$ python -q
>>> import numpy as np
>>> np.set_printoptions(precision=2, suppress=True, linewidth=120)
>>> arr = np.load("mat.npy")
>>> print(arr)
[[ 1.74 -0.4   0.25  0.2  -0.18  0.22]
 [-0.4   0.39  0.19  0.33  0.09  0.03]
 [ 0.25  0.19  1.56 -0.51  0.06 -0.23]
 [ 0.2   0.33 -0.51  1.16 -0.28 -0.05]
 [-0.18  0.09  0.06 -0.28  1.45  0.36]
 [ 0.22  0.03 -0.23 -0.05  0.36  1.68]]
>>> # equal to its transpose
>>> Uu, sigma, Vh = np.linalg.svd(arr)
>>> sigma.round(2) + 0
array([2., 2., 2., 1., 1., 0.])
>>> M2 = Uu[:, :5] @ np.diag(sigma[:5]) @ Vh[:5]
>>> M2
array([[ 1.74, -0.4 ,  0.25,  0.2 , -0.18,  0.22],
       [-0.4 ,  0.39,  0.19,  0.33,  0.09,  0.03],
       [ 0.25,  0.19,  1.56, -0.51,  0.06, -0.23],
       [ 0.2 ,  0.33, -0.51,  1.16, -0.28, -0.05],
       [-0.18,  0.09,  0.06, -0.28,  1.45,  0.36],
       [ 0.22,  0.03, -0.23, -0.05,  0.36,  1.68]])
>>> print(np.round(np.linalg.norm(arr - M2) / np.linalg.norm(arr), 2))
0.0
>>> round(np.abs(arr - M2).max(), 2)
np.float64(0.0)
>>> ev, vecs = np.linalg.eigvalsh(arr)
Traceback (most recent call last):
  File "<python-input-11>", line 1, in <module>
    ev, vecs = np.linalg.eigvalsh(arr)
    ^^^^^^^^
ValueError: too many values to unpack (expected 2)
>>> ev, vecs = np.linalg.eigh(arr)
>>> vecs @ np.diag(ev) @ vecs.T
array([[ 1.74, -0.4 ,  0.25,  0.2 , -0.18,  0.22],
       [-0.4 ,  0.39,  0.19,  0.33,  0.09,  0.03],
       [ 0.25,  0.19,  1.56, -0.51,  0.06, -0.23],
       [ 0.2 ,  0.33, -0.51,  1.16, -0.28, -0.05],
       [-0.18,  0.09,  0.06, -0.28,  1.45,  0.36],
       [ 0.22,  0.03, -0.23, -0.05,  0.36,  1.68]])
>>> print(np.linalg.eigvalsh(arr + -3 * np.eye(6)))
[-3. -2. -2. -1. -1. -1.]
>>> np.round(np.linalg.svd(arr, compute_uv=False), 2) + 0
array([2., 2., 2., 1., 1., 0.])
>>> print(np.unique(ev.round(6) + 0, return_counts=True)[1])
[1 2 3]
